In [1]: import numpy as np

In [2]: import numpy.linalg as la

In [3]: np.set_printoptions(precision=2, suppress=True, linewidth=100)

In [4]: def rnd(a):
   ...:     return np.round(a, 2) + 0
   ...: 

In [5]: rng = np.random.default_rng(634217)

In [6]: E = rng.normal(size=(12, 9))

In [7]: E = 10 * E / la.norm(E, axis=1, keepdims=True)

In [8]: print(rnd(E))
[[ 0.84 -4.52 -0.77  5.01 -6.18 -3.4  -1.45  1.04 -0.43]
 [ 0.19  0.66  1.34  4.3   3.42 -3.55  2.75 -3.19  6.1 ]
 [-4.26  4.96 -3.1   0.19 -0.41 -2.05 -4.43 -3.92 -2.88]
 [-0.55 -3.92  1.28 -2.94  0.69 -3.29  2.52  5.8   4.77]
 [ 0.89 -0.81  8.69 -0.84 -1.47 -1.63 -2.52 -0.32  3.31]
 [-2.23 -0.24  2.38 -0.29 -9.11  0.28 -0.36 -0.79 -2.34]
 [-1.1   5.55 -1.39 -4.71  3.54 -1.41  1.31 -4.6   2.55]
 [ 3.67  1.61  6.36  4.16 -0.43 -2.78 -4.12  0.2  -1.05]
 [ 0.91  4.04 -5.9  -2.46  0.63  2.79  5.59  1.25 -0.97]
 [-2.76 -2.76 -3.24  0.94  2.93  1.48 -2.37  2.12 -7.25]
 [ 1.33  2.53  4.31 -0.1   2.35  5.26 -5.18  3.54  0.82]
 [-4.79 -0.2  -5.4   1.45  0.02 -1.46  3.43 -4.53 -3.36]]

In [9]: def softmax(z):
   ...:     e = np.exp(z - z.max(axis=-1, keepdims=True))
   ...:     return e / e.sum(axis=-1, keepdims=True)
   ...: 

In [10]: print(rnd(softmax(E[7])))
[0.06 0.01 0.84 0.09 0.   0.   0.   0.   0.  ]

In [11]: print(rnd(softmax(10 * E[7])))
[0. 0. 1. 0. 0. 0. 0. 0. 0.]

In [12]: print(rnd(softmax(E[7] + 5)))
[0.06 0.01 0.84 0.09 0.   0.   0.   0.   0.  ]

In [13]: att = E @ E.T / np.sqrt(9)

In [14]: print(rnd(softmax(att + np.triu(np.full(att.shape, -np.inf), 1))))
[[1. 0. 0. 0. 0. 0. 0. 0. 0. 0. 0. 0.]
 [0. 1. 0. 0. 0. 0. 0. 0. 0. 0. 0. 0.]
 [0. 0. 1. 0. 0. 0. 0. 0. 0. 0. 0. 0.]
 [0. 0. 0. 1. 0. 0. 0. 0. 0. 0. 0. 0.]
 [0. 0. 0. 0. 1. 0. 0. 0. 0. 0. 0. 0.]
 [0. 0. 0. 0. 0. 1. 0. 0. 0. 0. 0. 0.]
 [0. 0. 0. 0. 0. 0. 1. 0. 0. 0. 0. 0.]
 [0. 0. 0. 0. 0. 0. 0. 1. 0. 0. 0. 0.]
 [0. 0. 0. 0. 0. 0. 0. 0. 1. 0. 0. 0.]
 [0. 0. 0. 0. 0. 0. 0. 0. 0. 1. 0. 0.]
 [0. 0. 0. 0. 0. 0. 0. 0. 0. 0. 1. 0.]
 [0. 0. 0. 0. 0. 0. 0. 0. 0. 0. 0. 1.]]

In [15]: print(softmax(att).round(6).argmax(axis=1))
[ 0  1  2  3  4  5  6  7  8  9 10 11]

In [16]: data = np.loadtxt("case15.csv", delimiter=",")

In [17]: print(rnd(data))
[[0.33 0.   0.11 0.11 0.   0.22 0.   0.   0.11 0.11]
 [0.   0.15 0.08 0.15 0.08 0.08 0.08 0.08 0.15 0.15]
 [0.12 0.06 0.12 0.12 0.12 0.12 0.12 0.06 0.06 0.06]
 [0.08 0.08 0.17 0.17 0.   0.08 0.08 0.17 0.   0.17]
 [0.07 0.07 0.07 0.14 0.21 0.14 0.07 0.07 0.07 0.07]
 [0.07 0.14 0.14 0.07 0.14 0.07 0.07 0.07 0.07 0.14]
 [0.   0.08 0.15 0.15 0.08 0.08 0.08 0.15 0.15 0.08]
 [0.15 0.15 0.15 0.15 0.   0.   0.   0.23 0.08 0.08]
 [0.11 0.22 0.22 0.   0.   0.   0.11 0.11 0.22 0.  ]
 [0.   0.08 0.   0.15 0.08 0.08 0.08 0.15 0.15 0.23]]

In [18]: z = rng.permutation(10)

In [19]: print(z)
[2 9 3 4 1 0 5 6 7 8]

In [20]: B = data[z][:, z]

In [21]: print(rnd(np.trace(B)))
1.83

In [22]: print(rnd(np.sort(np.abs(la.eigvals(B)))))
[0.04 0.09 0.09 0.1  0.1  0.2  0.2  0.25 0.25 1.  ]

In [23]: print(rnd(np.diag(B)))
[0.12 0.23 0.17 0.21 0.15 0.33 0.07 0.08 0.23 0.22]

In [24]: w1 = np.array([[3, 0, -1, 3, -1],
    ...:     [-2, 2, -1, 2, -1],
    ...:     [-3, 1, -3, -2, 2],
    ...:     [-2, -2, 3, 1, 3],
    ...:     [1, -3, 3, -3, 3],
    ...:     [1, -1, 1, 1, 2],
    ...:     [-2, 0, -1, 0, 1],
    ...:     [0, 0, 3, 1, 0],
    ...:     [0, 3, 1, -3, 0],
    ...:     [3, -2, 1, -1, 3]])

In [25]: b = np.array([-7, 2, 0, 3, 1])

In [26]: act = np.maximum(data @ w1 + b, 0)

In [27]: print((act > 0).mean(axis=0))
[0.  1.  0.9 1.  1. ]

In [28]: Z = np.array([[1, 4], [6, 9], [2, 6], [2, 5], [5, 5]])

In [29]: print(w1 @ Z)
[[  2  16]
 [  7   9]
 [  3 -21]
 [  9  12]
 [ -2  -5]
 [  9  16]
 [  1  -9]
 [  8  23]
 [ 14  18]
 [  6  10]]

In [30]: print((act @ Z).round(6).argmax(axis=1))
[1 1 1 1 1 1 1 1 1 1]

In [31]: vec = np.array([3, 5, 1, 1, -2, -2, 1, 0, -3, -1])

In [32]: h1 = np.maximum(data @ vec, 0)

In [33]: print(rnd(np.tanh(data @ vec)))
[ 0.32  0.15  0.3   0.64 -0.14  0.4  -0.08  0.84  0.8  -0.37]

In [34]: print(np.flatnonzero(h1 > 1e-9))
[0 1 2 3 5 7 8]

In [35]: print(rnd(np.maximum(data @ (3 * vec), 0)))
[1.   0.46 0.94 2.25 0.   1.29 0.   3.69 3.33 0.  ]

In [36]: print(rnd(np.maximum(data @ vec, 0) - np.maximum(-data @ vec, 0)))
[ 0.33  0.15  0.31  0.75 -0.14  0.43 -0.08  1.23  1.11 -0.38]

In [37]: print(rnd(data.T @ h1))
[0.56 0.6  0.71 0.44 0.11 0.22 0.27 0.59 0.45 0.36]

In [38]: print(rnd(data * (h1 > 1e-9)[:, None]))
[[0.33 0.   0.11 0.11 0.   0.22 0.   0.   0.11 0.11]
 [0.   0.15 0.08 0.15 0.08 0.08 0.08 0.08 0.15 0.15]
 [0.12 0.06 0.12 0.12 0.12 0.12 0.12 0.06 0.06 0.06]
 [0.08 0.08 0.17 0.17 0.   0.08 0.08 0.17 0.   0.17]
 [0.   0.   0.   0.   0.   0.   0.   0.   0.   0.  ]
 [0.07 0.14 0.14 0.07 0.14 0.07 0.07 0.07 0.07 0.14]
 [0.   0.   0.   0.   0.   0.   0.   0.   0.   0.  ]
 [0.15 0.15 0.15 0.15 0.   0.   0.   0.23 0.08 0.08]
 [0.11 0.22 0.22 0.   0.   0.   0.11 0.11 0.22 0.  ]
 [0.   0.   0.   0.   0.   0.   0.   0.   0.   0.  ]]

In [39]: Uu, sig, vt = la.svd(data, full_matrices=False)

In [40]: print(rnd(sig / sig[0]))
[1.   0.37 0.33 0.25 0.19 0.13 0.12 0.07 0.06 0.02]

In [41]: print(rnd(vt @ vt.T))
[[1. 0. 0. 0. 0. 0. 0. 0. 0. 0.]
 [0. 1. 0. 0. 0. 0. 0. 0. 0. 0.]
 [0. 0. 1. 0. 0. 0. 0. 0. 0. 0.]
 [0. 0. 0. 1. 0. 0. 0. 0. 0. 0.]
 [0. 0. 0. 0. 1. 0. 0. 0. 0. 0.]
 [0. 0. 0. 0. 0. 1. 0. 0. 0. 0.]
 [0. 0. 0. 0. 0. 0. 1. 0. 0. 0.]
 [0. 0. 0. 0. 0. 0. 0. 1. 0. 0.]
 [0. 0. 0. 0. 0. 0. 0. 0. 1. 0.]
 [0. 0. 0. 0. 0. 0. 0. 0. 0. 1.]]

In [42]: print(rnd(np.cumsum(sig ** 2) / np.sum(sig ** 2)))
[0.72 0.82 0.9  0.94 0.97 0.98 0.99 1.   1.   1.  ]

In [43]: print(rnd(np.abs(vt[0])))
[0.3  0.33 0.38 0.38 0.21 0.27 0.21 0.35 0.34 0.34]

In [44]: print(rnd(Uu.T @ Uu))
[[1. 0. 0. 0. 0. 0. 0. 0. 0. 0.]
 [0. 1. 0. 0. 0. 0. 0. 0. 0. 0.]
 [0. 0. 1. 0. 0. 0. 0. 0. 0. 0.]
 [0. 0. 0. 1. 0. 0. 0. 0. 0. 0.]
 [0. 0. 0. 0. 1. 0. 0. 0. 0. 0.]
 [0. 0. 0. 0. 0. 1. 0. 0. 0. 0.]
 [0. 0. 0. 0. 0. 0. 1. 0. 0. 0.]
 [0. 0. 0. 0. 0. 0. 0. 1. 0. 0.]
 [0. 0. 0. 0. 0. 0. 0. 0. 1. 0.]
 [0. 0. 0. 0. 0. 0. 0. 0. 0. 1.]]

In [45]: W0 = np.load("run10.npy")

In [46]: print(W0)
[[  9 -10   8 -10  -7 -15  14   1   0  10  14  -5  -5 -11]
 [ 12  -5  -9  -9  -5  -7  -3  -3   5  -3  -8   2  -3   2]
 [  5   5  -5   2  -1  -8   7  -3   3   5   2  -6  -4   0]
 [  2  -5   6  -2  -9  -8   5   6   2   7   3  -4  -7   4]
 [  3  -3   5  -6  -8  -4   3  -2  -5   3   2   1  -4   0]
 [  8   0   1  -3  -7 -13   6   1   7   8  11 -10  -4  -4]
 [ -6  -8   7 -15  -3 -11  16   3  -8   7   8  -7  -8 -11]
 [ -1  -9   3  -1   2  -3   9   8   5   9   1  -5  -5  -3]
 [  3  -2  -4  -9  -9  -9   0   3  -1   4   1  -5   0   1]
 [  0  -1  -1   7  -3  -7   7   2   7   5   3  -6  -2  -2]
 [ 17  11   6  -6  -5  -4  -3  -4  -3   2  -4   4  -6  11]
 [ 21   0   0 -14 -15 -18   4   2   0  15  -3  -5  -7   8]
 [  3  -6  -6   4  -2  -6   8   0  12   1   1  -3  -5   0]]

In [47]: u = np.array([-3, -2])

In [48]: print(np.polyval(u, W0[1]))
[-38  13  25  25  13  19   7   7 -17   7  22  -8   7  -8]

In [49]: print(np.convolve(W0[1], u))
[-36  -9  37  45  33  31  23  15  -9  -1  30  10   5   0  -4]

In [50]: m1 = np.loadtxt("block18.csv", delimiter=",")

In [51]: print(rnd(m1))
[[ -0.42   7.48   1.44  13.58   7.87  -9.07   4.98   1.3   10.29   8.3 ]
 [  4.86   6.63   2.82   3.74   8.01  -1.43   2.81  -4.29  -2.41  -4.85]
 [  0.03   4.65   3.16   5.89   4.1   -6.53  -1.46  -3.7    1.64  -1.12]
 [ -6.84  -0.6    2.67   5.91  -1.22  -2.54  -8.88   0.94  -3.46  -3.13]
 [ -0.89   1.53   3.81   0.78   1.11  -1.59  -6.72  -4.78  -6.86  -8.64]
 [ -1.29   2.44   3.6    3.14   1.68  -4.3   -5.31  -4.23  -2.89  -5.09]
 [ -0.49   4.53   3.72   5.65   2.95  -9.45  -2.71  -5.34   3.36  -0.41]
 [ -0.96   5.03   1.79   9.52   5.85  -4.17   1.17   0.92   2.91   2.01]
 [ -4.57   1.23   4.31   4.23  -1.64 -10.08  -8.9   -5.42   1.2   -2.16]
 [  0.4    3.65   2.91   4.     4.16  -1.78  -2.18  -2.71  -3.38  -4.85]
 [  4.8    6.25   3.24   2.65   7.17  -2.12   1.6   -5.54  -2.93  -5.84]
 [ -2.14   6.71   1.43  14.38   6.64 -10.11   3.6    1.97  11.22   9.41]
 [ -1.94   5.25   0.27  13.03   7.75  -0.72   3.86   6.04   3.29   4.64]
 [ -0.23   5.79   2.74   8.74   5.17  -8.78   0.63  -2.55   5.77   2.82]
 [  0.9    4.13   3.48   3.5    3.8   -4.5   -2.45  -4.81  -1.71  -4.42]
 [  4.35   4.16   3.36  -0.6    5.71   2.75  -1.35  -5.31  -9.53 -11.2 ]
 [ -2.87   2.75   3.37   5.94   1.39  -7.46  -4.93  -3.17   1.41  -1.01]
 [  1.91   5.43   3.83   4.06   4.42  -7.78  -1.2   -6.54   1.5   -2.55]
 [  2.53   5.6    3.2    4.39   5.77  -4.54   0.29  -4.68  -0.34  -3.26]
 [ -2.57   2.62   2.82   6.01   2.29  -4.27  -4.06  -1.43  -0.72  -2.01]
 [ -3.56   2.24   2.64   6.82   1.87  -4.42  -4.47  -0.51  -0.21  -1.16]
 [  7.53   8.93   2.94   4.29  10.32  -3.52   6.15  -5.94   0.46  -3.26]
 [ -2.     2.89   2.79   5.82   2.76  -3.84  -3.52  -1.55  -1.02  -2.33]
 [ -1.15   5.32   2.29   9.63   5.15  -7.45   0.6   -0.75   5.31   3.27]
 [  2.48   4.32   3.39   1.99   4.82  -1.57  -1.65  -4.96  -4.68  -6.98]
 [  3.11   4.18   2.78   1.72   5.98   2.55  -0.6   -3.1   -7.69  -8.66]
 [ -0.47   2.26   2.61   3.04   3.49   1.85  -3.6   -1.17  -7.15  -7.27]
 [ -3.45   2.9    2.16   8.43   2.98  -4.23  -2.78   0.87   1.16   0.59]
 [  6.63   7.67   2.16   4.18  10.41   1.6    5.71  -2.85  -3.62  -5.25]
 [ -0.22   4.77   2.01   7.86   5.76  -2.76   0.64   0.1    0.62  -0.26]]

In [52]: vec = np.array([-1, -2, 1, 3, -1, 0, -2, 3, 0, 3])

In [53]: h1 = np.maximum(m1 @ vec, 0)

In [54]: print(np.flatnonzero(h1 > 1e-9))
[ 0  3  7  8 11 12 13 16 19 20 22 23 27 29]

In [55]: print(rnd(np.tanh(m1 @ vec)))
[ 1.   -1.   -1.    1.   -1.   -1.   -0.99  1.    1.   -1.   -1.    1.    1.    1.   -1.   -1.
  1.   -1.   -1.    1.    1.   -1.    1.    1.   -1.   -1.   -1.    1.   -1.    1.  ]

In [56]: print(rnd(m1.T @ h1))
[ -918.07  1484.     710.06  3478.61  1526.68 -2024.37  -238.73   303.62  1325.24   960.12]

In [57]: Uu, sig, vt = la.svd(m1)

In [58]: V = vt[:(sig > 1e-8).sum()]

In [59]: vec = m1[29] + -3 * m1[28] + rng.integers(2) * np.eye(10)[3]

In [60]: print(rnd(vec))
[-20.11 -18.25  -4.48  -3.69 -25.45  -7.55 -16.49   8.66  11.48  15.48]

In [61]: print(la.matrix_rank(np.vstack([m1, vec])))
5

In [62]: print(np.allclose(V.T @ V @ vec, vec))
False

In [63]: print(rnd(la.norm(vec - V.T @ V @ vec)))
0.62

In [64]: print(rnd(V.T @ V))
[[ 0.35  0.13 -0.01 -0.22  0.16  0.04  0.3  -0.2   0.02 -0.07]
 [ 0.13  0.23  0.09  0.2   0.27 -0.1   0.11 -0.11  0.01 -0.07]
 [-0.01  0.09  0.1   0.09  0.06 -0.14 -0.12 -0.13 -0.05 -0.13]
 [-0.22  0.2   0.09  0.62  0.28 -0.09 -0.08  0.21  0.01  0.05]
 [ 0.16  0.27  0.06  0.28  0.38  0.04  0.2   0.   -0.07 -0.1 ]
 [ 0.04 -0.1  -0.14 -0.09  0.04  0.53  0.16  0.31 -0.28 -0.08]
 [ 0.3   0.11 -0.12 -0.08  0.2   0.16  0.48  0.06  0.15  0.17]
 [-0.2  -0.11 -0.13  0.21  0.    0.31  0.06  0.45 -0.03  0.19]
 [ 0.02  0.01 -0.05  0.01 -0.07 -0.28  0.15 -0.03  0.43  0.37]
 [-0.07 -0.07 -0.13  0.05 -0.1  -0.08  0.17  0.19  0.37  0.42]]

In [65]: print(rnd(np.diag(V.T @ V)))
[0.35 0.23 0.1  0.62 0.38 0.53 0.48 0.45 0.43 0.42]

In [66]: print(np.abs(np.diag(la.qr(m1)[1])) > 1e-9)
[ True  True  True  True False False False False False False]

In [67]: Z = m1[[13, 8]].astype(float)

In [68]: for _ in range(7):
    ...:     z = la.norm(m1[:, None] - Z, axis=-1).argmin(axis=1)
    ...:     Z = np.array([m1[z == j].mean(axis=0) for j in range(2)])
    ...: 

In [69]: print(z)
[0 0 0 1 1 1 0 0 1 1 1 0 0 0 1 1 1 0 0 1 1 0 1 0 1 1 1 0 0 0]

In [70]: print(rnd(Z))
[[ 0.83  5.78  2.4   7.83  6.21 -5.26  1.49 -1.7   2.74  0.67]
 [-0.6   2.94  3.18  3.66  2.89 -2.75 -3.8  -3.18 -3.31 -4.98]]

In [71]: F = np.loadtxt("sample12.csv", delimiter=",")

In [72]: print(F)
[[ 1.3  -0.6  -2.    1.9  -0.4  -1.    0.8  -0.5   0.9   1.    2.3  -0.7 ]
 [-1.17 -0.55  0.64 -0.84  0.57  0.05  0.23  0.81 -1.15 -0.01  0.49  0.67]
 [-0.1   1.    1.2   0.5   1.7  -0.1  -0.8  -1.5   0.7   1.1   0.4   0.5 ]
 [ 0.5   0.1   1.5  -0.3   0.    1.4  -0.5  -0.5   0.5   1.6  -2.2   0.5 ]
 [ 0.7  -1.   -0.2  -2.4  -0.9  -0.6   1.   -1.4  -0.5   2.2   0.8   0.  ]
 [-0.3   0.7  -0.7  -1.2   0.5  -1.1  -1.    0.    1.3  -1.1  -0.3   1.4 ]
 [ 1.2   0.4   0.9   0.1  -0.4  -0.6   0.4   0.2  -0.5  -0.1   0.3   1.6 ]
 [ 1.5   1.8  -2.4   1.5  -0.8   0.4   1.4  -1.2   1.5  -0.1   0.2   1.3 ]
 [ 0.8  -1.1  -0.9  -2.8   0.5  -0.5   0.4  -1.9   1.3   2.5  -1.3   0.8 ]
 [ 1.1   1.7  -1.5   0.    1.5   1.6   0.9   0.1  -1.   -1.    2.7  -1.1 ]
 [-0.3   1.   -1.   -1.5  -0.1  -1.3   1.8  -0.4  -0.9   0.    0.4  -1.4 ]
 [-1.2  -0.5  -0.7   0.4  -0.2  -0.8   1.   -0.4   0.    0.   -1.7   0.1 ]
 [-1.2  -0.6   0.6  -0.9   0.6   0.    0.3   0.8  -1.2   0.    0.5   0.7 ]
 [ 0.1   1.7  -0.7  -0.2  -0.1  -0.8   1.9   0.2   0.1   1.7  -1.3  -0.3 ]]

In [73]: F @ F
Traceback (most recent call last):
  Cell In[73], line 1
    F @ F
ValueError: matmul: Input operand 1 has a mismatch in its core dimension 0, with gufunc signature (n?,k),(k,m?)->(n?,m?) (size 14 is different from 12)


In [74]: cov = F.T @ F

In [75]: print(rnd(np.diag(cov)))
[12.42 15.16 20.6  25.22  8.15 10.84 14.61 11.47 12.26 20.98 25.36 12.05]

In [76]: print(rnd(la.svd(F, compute_uv=False) ** 2))
[47.83 44.27 27.71 17.87 14.89 13.14  8.44  7.34  4.4   2.25  0.97  0.02]

In [77]: print((F @ F.T).shape)
(14, 14)
